$ python3 -q
>>> import numpy as np
>>> import numpy.linalg as la
>>> np.set_printoptions(precision=2, suppress=True, linewidth=200)
>>> def rnd(a):
...     return np.round(a, 2) + 0
... 
>>> J = np.loadtxt("test11.csv", delimiter=",")
>>> print(J)
[[ 0.  0.  0.  0.  0.  0.  0.  0.  0.  0.  0.]
 [ 0. -1.  0.  0.  0.  0.  0.  0.  0.  0.  0.]
 [ 0.  0.  2.  0.  0.  0.  0.  0.  0.  0.  0.]
 [ 0.  0.  0.  0.  0.  0.  0.  0.  0.  0.  0.]
 [ 0.  0.  0.  0.  0.  0.  0.  0.  0.  0.  0.]
 [ 0.  0.  0.  0.  0. -3.  0.  0.  0.  0.  0.]
 [ 0.  0.  0.  0.  0.  0. -3.  0.  0.  0.  0.]
 [ 0.  0.  0.  0.  0.  0.  0.  0.  0.  0.  0.]
 [ 0.  0.  0.  0.  0.  0.  0.  0. -2.  0.  0.]
 [ 0.  0.  0.  0.  0.  0.  0.  0.  0. -1.  0.]
 [ 0.  0.  0.  0.  0.  0.  0.  0.  0.  0.  3.]]
>>> x0 = np.array([-2, -2, 1, 2, 1, 2, -1, 0, 1, 0, 2])
>>> h = np.maximum(J @ x0, 0)
>>> J * (h > 1e-9)[:, None]
array([[ 0.,  0.,  0.,  0.,  0.,  0.,  0.,  0.,  0.,  0.,  0.],
       [ 0., -1.,  0.,  0.,  0.,  0.,  0.,  0.,  0.,  0.,  0.],
       [ 0.,  0.,  2.,  0.,  0.,  0.,  0.,  0.,  0.,  0.,  0.],
       [ 0.,  0.,  0.,  0.,  0.,  0.,  0.,  0.,  0.,  0.,  0.],
       [ 0.,  0.,  0.,  0.,  0.,  0.,  0.,  0.,  0.,  0.,  0.],
       [ 0.,  0.,  0.,  0.,  0., -0.,  0.,  0.,  0.,  0.,  0.],
       [ 0.,  0.,  0.,  0.,  0.,  0., -3.,  0.,  0.,  0.,  0.],
       [ 0.,  0.,  0.,  0.,  0.,  0.,  0.,  0.,  0.,  0.,  0.],
       [ 0.,  0.,  0.,  0.,  0.,  0.,  0.,  0., -0.,  0.,  0.],
       [ 0.,  0.,  0.,  0.,  0.,  0.,  0.,  0.,  0., -0.,  0.],
       [ 0.,  0.,  0.,  0.,  0.,  0.,  0.,  0.,  0.,  0.,  3.]])
>>> rnd(np.tanh(J @ x0))
array([ 0.  ,  0.96,  0.96,  0.  ,  0.  , -1.  ,  1.  ,  0.  , -0.96,  0.  ,  1.  ])
>>> np.maximum(J @ x0, 0) - np.maximum(-J @ x0, 0)
array([ 0.,  2.,  2.,  0.,  0., -6.,  3.,  0., -2.,  0.,  6.])
>>> ev, evecs = la.eigvalsh(J)
Traceback (most recent call last):
  File "<python-input-11>", line 1, in <module>
    ev, evecs = la.eigvalsh(J)
    ^^^^^^^^^
ValueError: too many values to unpack (expected 2)
>>> ev, evecs = la.eigh(J)
>>> np.unique(ev.round(6) + 0, return_counts=True)[1]
array([2, 1, 2, 4, 1, 1])
>>> ev.sum(), np.trace(J)
(np.float64(-5.0), np.float64(-5.0))
>>> ev
array([-3., -3., -2., -1., -1.,  0.,  0.,  0.,  0.,  2.,  3.])
>>> evecs.T @ J @ evecs
array([[-3.,  0.,  0.,  0.,  0.,  0.,  0.,  0.,  0.,  0.,  0.],
       [ 0., -3.,  0.,  0.,  0.,  0.,  0.,  0.,  0.,  0.,  0.],
       [ 0.,  0., -2.,  0.,  0.,  0.,  0.,  0.,  0.,  0.,  0.],
       [ 0.,  0.,  0., -1.,  0.,  0.,  0.,  0.,  0.,  0.,  0.],
       [ 0.,  0.,  0.,  0., -1.,  0.,  0.,  0.,  0.,  0.,  0.],
       [ 0.,  0.,  0.,  0.,  0.,  0.,  0.,  0.,  0.,  0.,  0.],
       [ 0.,  0.,  0.,  0.,  0.,  0.,  0.,  0.,  0.,  0.,  0.],
       [ 0.,  0.,  0.,  0.,  0.,  0.,  0.,  0.,  0.,  0.,  0.],
       [ 0.,  0.,  0.,  0.,  0.,  0.,  0.,  0.,  0.,  0.,  0.],
       [ 0.,  0.,  0.,  0.,  0.,  0.,  0.,  0.,  0.,  2.,  0.],
       [ 0.,  0.,  0.,  0.,  0.,  0.,  0.,  0.,  0.,  0.,  3.]])
>>> rnd(la.eigvalsh(J + -1 * np.eye(11)))
array([-4., -4., -3., -2., -2., -1., -1., -1., -1.,  1.,  2.])
>>> (ev > 1e-8).sum(), (ev < -1e-8).sum()
(np.int64(2), np.int64(5))
>>> np.abs(evecs[:, -1]).round(6).argmax()
np.int64(10)
>>> B = np.array([[-2, 8],
...     [5, 4],
...     [-6, -6],
...     [-9, -4],
...     [0, 8],
...     [-5, 3],
...     [-6, 1],
...     [-7, -1],
...     [-6, 2],
...     [-3, 7],
...     [-6, -3]])
>>> B.T @ J.T
array([[  0.,  -5., -12.,   0.,   0.,  15.,  18.,   0.,  12.,   3., -18.],
       [  0.,  -4., -12.,   0.,   0.,  -9.,  -3.,   0.,  -4.,  -7.,  -9.]])
>>> np.einsum("ij,ij->i", J, J)
array([0., 1., 4., 0., 0., 9., 9., 0., 4., 1., 9.])
>>> U, sig, Vh = la.svd(J)
>>> np.argmax(sig[:-1] / (sig[1:] + 1e-6)) + 1
np.int64(7)
>>> sig
array([3., 3., 3., 2., 2., 1., 1., 0., 0., 0., 0.])
>>> B = U[:, :7] @ np.diag(sig[:7]) @ Vh[:7]
>>> rnd(la.norm(J - B) / la.norm(J))
np.float64(0.0)
>>> B
array([[ 0.,  0.,  0.,  0.,  0.,  0.,  0.,  0.,  0.,  0.,  0.],
       [ 0., -1.,  0.,  0.,  0.,  0.,  0.,  0.,  0.,  0.,  0.],
       [ 0.,  0.,  2.,  0.,  0.,  0.,  0.,  0.,  0.,  0.,  0.],
       [ 0.,  0.,  0.,  0.,  0.,  0.,  0.,  0.,  0.,  0.,  0.],
       [ 0.,  0.,  0.,  0.,  0.,  0.,  0.,  0.,  0.,  0.,  0.],
       [ 0.,  0.,  0.,  0.,  0., -3.,  0.,  0.,  0.,  0.,  0.],
       [ 0.,  0.,  0.,  0.,  0.,  0., -3.,  0.,  0.,  0.,  0.],
       [ 0.,  0.,  0.,  0.,  0.,  0.,  0.,  0.,  0.,  0.,  0.],
       [ 0.,  0.,  0.,  0.,  0.,  0.,  0.,  0., -2.,  0.,  0.],
       [ 0.,  0.,  0.,  0.,  0.,  0.,  0.,  0.,  0., -1.,  0.],
       [ 0.,  0.,  0.,  0.,  0.,  0.,  0.,  0.,  0.,  0.,  3.]])
>>> rnd(la.norm(J - B, 2)), sig[7]
(np.float64(0.0), np.float64(0.0))
>>> la.matrix_rank(B)
np.int64(7)
>>> u = np.array([0, 0, 1, 0, 2, 3, 3, 1, 2, 3]) + 0.5
>>> feats = np.outer(u, u) / (u @ u)
>>> rnd(feats)
array([[0.  , 0.  , 0.01, 0.  , 0.02, 0.03, 0.03, 0.01, 0.02, 0.03],
       [0.  , 0.  , 0.01, 0.  , 0.02, 0.03, 0.03, 0.01, 0.02, 0.03],
       [0.01, 0.01, 0.04, 0.01, 0.07, 0.1 , 0.1 , 0.04, 0.07, 0.1 ],
       [0.  , 0.  , 0.01, 0.  , 0.02, 0.03, 0.03, 0.01, 0.02, 0.03],
       [0.02, 0.02, 0.07, 0.02, 0.11, 0.16, 0.16, 0.07, 0.11, 0.16],
       [0.03, 0.03, 0.1 , 0.03, 0.16, 0.22, 0.22, 0.1 , 0.16, 0.22],
       [0.03, 0.03, 0.1 , 0.03, 0.16, 0.22, 0.22, 0.1 , 0.16, 0.22],
       [0.01, 0.01, 0.04, 0.01, 0.07, 0.1 , 0.1 , 0.04, 0.07, 0.1 ],
       [0.02, 0.02, 0.07, 0.02, 0.11, 0.16, 0.16, 0.07, 0.11, 0.16],
       [0.03, 0.03, 0.1 , 0.03, 0.16, 0.22, 0.22, 0.1 , 0.16, 0.22]])
>>> rnd(np.abs(la.eigvals(feats)).max())
np.float64(1.0)
>>> print(rnd(feats @ feats))
[[0.   0.   0.01 0.   0.02 0.03 0.03 0.01 0.02 0.03]
 [0.   0.   0.01 0.   0.02 0.03 0.03 0.01 0.02 0.03]
 [0.01 0.01 0.04 0.01 0.07 0.1  0.1  0.04 0.07 0.1 ]
 [0.   0.   0.01 0.   0.02 0.03 0.03 0.01 0.02 0.03]
 [0.02 0.02 0.07 0.02 0.11 0.16 0.16 0.07 0.11 0.16]
 [0.03 0.03 0.1  0.03 0.16 0.22 0.22 0.1  0.16 0.22]
 [0.03 0.03 0.1  0.03 0.16 0.22 0.22 0.1  0.16 0.22]
 [0.01 0.01 0.04 0.01 0.07 0.1  0.1  0.04 0.07 0.1 ]
 [0.02 0.02 0.07 0.02 0.11 0.16 0.16 0.07 0.11 0.16]
 [0.03 0.03 0.1  0.03 0.16 0.22 0.22 0.1  0.16 0.22]]
>>> assert feats == feats.T
Traceback (most recent call last):
  File "<python-input-36>", line 1, in <module>
    assert feats == feats.T
           ^^^^^^^^^^^^^^^^
ValueError: The truth value of an array with more than one element is ambiguous. Use a.any() or a.all()
>>> np.allclose(feats, feats.T)
True
>>> ev, evecs = la.eigh(feats)
>>> x0 = np.array([-2, -1, -5, 3, -1, -5, 4, 7, 8, 9])
>>> rnd(x0 @ feats @ x0 / (x0 @ x0)), rnd(ev[0]), rnd(ev[-1])
(np.float64(0.16), np.float64(0.0), np.float64(1.0))
>>> rnd(np.abs(feats).sum(axis=1).max()), rnd(np.abs(ev).max())
(np.float64(1.28), np.float64(1.0))
>>> rnd(x0 @ feats @ x0)
np.float64(43.16)
>>> print(rnd(evecs * np.maximum(ev, 0) @ evecs.T))
[[0.   0.   0.01 0.   0.02 0.03 0.03 0.01 0.02 0.03]
 [0.   0.   0.01 0.   0.02 0.03 0.03 0.01 0.02 0.03]
 [0.01 0.01 0.04 0.01 0.07 0.1  0.1  0.04 0.07 0.1 ]
 [0.   0.   0.01 0.   0.02 0.03 0.03 0.01 0.02 0.03]
 [0.02 0.02 0.07 0.02 0.11 0.16 0.16 0.07 0.11 0.16]
 [0.03 0.03 0.1  0.03 0.16 0.22 0.22 0.1  0.16 0.22]
 [0.03 0.03 0.1  0.03 0.16 0.22 0.22 0.1  0.16 0.22]
 [0.01 0.01 0.04 0.01 0.07 0.1  0.1  0.04 0.07 0.1 ]
 [0.02 0.02 0.07 0.02 0.11 0.16 0.16 0.07 0.11 0.16]
 [0.03 0.03 0.1  0.03 0.16 0.22 0.22 0.1  0.16 0.22]]
>>> (np.sign(evecs[:, -1].round(6)) == np.sign(evecs[0, -1].round(6))).astype(int)
array([1, 1, 1, 1, 1, 1, 1, 1, 1, 1])
